$ python3 -q
>>> import numpy as np
>>> np.set_printoptions(precision=2, suppress=True, linewidth=140, floatmode="fixed")
>>> def rnd(a):
...     return np.round(a, 2) + 0
... 
>>> K = np.loadtxt("w.csv", delimiter=",")
>>> print(K)
[[4.00 0.00 0.00 0.00 0.00 0.00 0.00 0.00 0.00 0.00 0.00 0.00 0.00 0.00]
 [6.00 5.00 0.00 0.00 0.00 0.00 0.00 0.00 0.00 0.00 0.00 0.00 0.00 0.00]
 [1.00 2.00 3.00 0.00 0.00 0.00 0.00 0.00 0.00 0.00 0.00 0.00 0.00 0.00]
 [9.00 6.00 5.00 7.00 0.00 0.00 0.00 0.00 0.00 0.00 0.00 0.00 0.00 0.00]
 [0.00 9.00 3.00 4.00 6.00 0.00 0.00 0.00 0.00 0.00 0.00 0.00 0.00 0.00]
 [9.00 4.00 8.00 2.00 6.00 9.00 0.00 0.00 0.00 0.00 0.00 0.00 0.00 0.00]
 [7.00 5.00 7.00 6.00 6.00 0.00 2.00 0.00 0.00 0.00 0.00 0.00 0.00 0.00]
 [5.00 3.00 7.00 8.00 1.00 5.00 8.00 5.00 0.00 0.00 0.00 0.00 0.00 0.00]
 [7.00 1.00 8.00 3.00 4.00 3.00 0.00 1.00 9.00 0.00 0.00 0.00 0.00 0.00]
 [8.00 8.00 3.00 1.00 0.00 9.00 6.00 9.00 5.00 1.00 0.00 0.00 0.00 0.00]
 [1.00 0.00 0.00 0.00 7.00 6.00 6.00 9.00 3.00 2.00 6.00 0.00 0.00 0.00]
 [7.00 4.00 3.00 3.00 8.00 1.00 2.00 0.00 9.00 3.00 2.00 4.00 0.00 0.00]
 [3.00 0.00 6.00 4.00 1.00 5.00 8.00 9.00 6.00 2.00 9.00 4.00 6.00 0.00]
 [8.00 9.00 3.00 1.00 5.00 6.00 1.00 3.00 3.00 9.00 4.00 7.00 0.00 2.00]]
>>> x0 = np.array([3, 5, 0, 4, 3, 0, 3, 0, 3, 0, 5, 5, 3, 1])
>>> h1 = np.maximum(K @ x0, 0)
>>> print(np.maximum(K @ (3 * x0), 0))
[ 36.00 129.00  39.00 255.00 237.00 219.00 282.00 267.00 231.00 303.00 243.00 420.00 459.00 471.00]
>>> print(np.flatnonzero(h1 > 1e-9))
[ 0  1  2  3  4  5  6  7  8  9 10 11 12 13]
>>> print(h1)
[ 12.00  43.00  13.00  85.00  79.00  73.00  94.00  89.00  77.00 101.00  81.00 140.00 153.00 157.00]
>>> rng = np.random.default_rng(930)
>>> lab = rng.permutation(14)
>>> print(lab)
[ 9  7  5 13 11  0  3  8  4 12  2 10  6  1]
>>> M2 = K[lab][:, lab]
>>> print(rnd(np.sort(np.abs(np.linalg.eigvals(M2)))))
[1.00 2.00 2.00 3.00 4.00 4.00 5.00 5.00 6.00 6.00 6.00 7.00 9.00 9.00]
>>> print(np.linalg.matrix_rank(K - K[0, 0] * np.eye(14)))
13
>>> x0 = np.array([-1, 2, 8, 1, -2, 4, -2, -9, 5, -6, 1, 8, 4, 2])
>>> rhs = K @ x0
>>> print(rhs)
[ -4.00   4.00  27.00  50.00  34.00  89.00  49.00  22.00 102.00  -5.00 -75.00  73.00  53.00  45.00]
>>> print(rnd(np.linalg.solve(K, K[:, 13])))
[0.00 0.00 0.00 0.00 0.00 0.00 0.00 0.00 0.00 0.00 0.00 0.00 0.00 1.00]
>>> print(rnd(np.linalg.solve(K, 2 * rhs)))
[ -2.00   4.00  16.00   2.00  -4.00   8.00  -4.00 -18.00  10.00 -12.00   2.00  16.00   8.00   4.00]
>>> print(rnd(np.linalg.solve(K, rhs + K[:, 9])))
[-1.00  2.00  8.00  1.00 -2.00  4.00 -2.00 -9.00  5.00 -5.00  1.00  8.00  4.00  2.00]
>>> feats = np.diag(10 * np.array([2, 0, -2, -2, 2, -1, 1, 1, -1])) + np.array([[5, -2, 2, 5, -4, -2, 4, -2, 1],
...     [-2, -5, -4, 5, -5, -4, -2, 0, 2],
...     [-5, 2, 0, 4, -5, -1, 1, 1, 1],
...     [5, -4, 4, 3, 4, 2, 0, -2, 1],
...     [-3, -4, -3, 3, -3, 0, -2, 2, -4],
...     [-3, 2, 3, 1, -2, -3, -1, -5, 5],
...     [0, -3, -4, 3, 0, 0, 0, -3, 2],
...     [-5, 4, 0, 1, -2, -1, 5, 1, 3],
...     [-2, -3, 4, -4, -1, 1, 1, 4, 0]])
>>> print(feats)
[[ 25  -2   2   5  -4  -2   4  -2   1]
 [ -2  -5  -4   5  -5  -4  -2   0   2]
 [ -5   2 -20   4  -5  -1   1   1   1]
 [  5  -4   4 -17   4   2   0  -2   1]
 [ -3  -4  -3   3  17   0  -2   2  -4]
 [ -3   2   3   1  -2 -13  -1  -5   5]
 [  0  -3  -4   3   0   0  10  -3   2]
 [ -5   4   0   1  -2  -1   5  11   3]
 [ -2  -3   4  -4  -1   1   1   4 -10]]
>>> C2 = feats.T @ feats
>>> print(rnd(np.linalg.svd(feats, compute_uv=False) ** 2))
[867.71 691.68 360.56 272.95 229.52 140.25  99.06  79.37  37.89]
>>> print((feats @ feats.T).shape)
(9, 9)
>>> F = np.array([[1, 1, -1, -1, -1, -1, 1, 1],
...     [1, 1, -1, -1, 1, 1, -1, -1],
...     [1, 1, 1, 1, 1, 1, 1, 1],
...     [1, -1, 1, -1, -1, 1, -1, 1],
...     [1, -1, -1, 1, 1, -1, -1, 1],
...     [1, -1, 1, -1, 1, -1, 1, -1],
...     [1, 1, 1, 1, -1, -1, -1, -1],
...     [1, -1, -1, 1, -1, 1, 1, -1]])
>>> M2 = F[0, 0] * F[1:] - np.outer(F[1:, 0], F[0])
>>> print(M2)
[[ 0  0  0  0  2  2 -2 -2]
 [ 0  0  2  2  2  2  0  0]
 [ 0 -2  2  0  0  2 -2  0]
 [ 0 -2  0  2  2  0 -2  0]
 [ 0 -2  2  0  2  0  0 -2]
 [ 0  0  2  2  0  0 -2 -2]
 [ 0 -2  0  2  0  2  0 -2]]
>>> print(np.linalg.matrix_rank(M2), np.linalg.matrix_rank(F))
7 8
>>> print(F[:, 0] / F[0, 0])
[1.00 1.00 1.00 1.00 1.00 1.00 1.00 1.00]
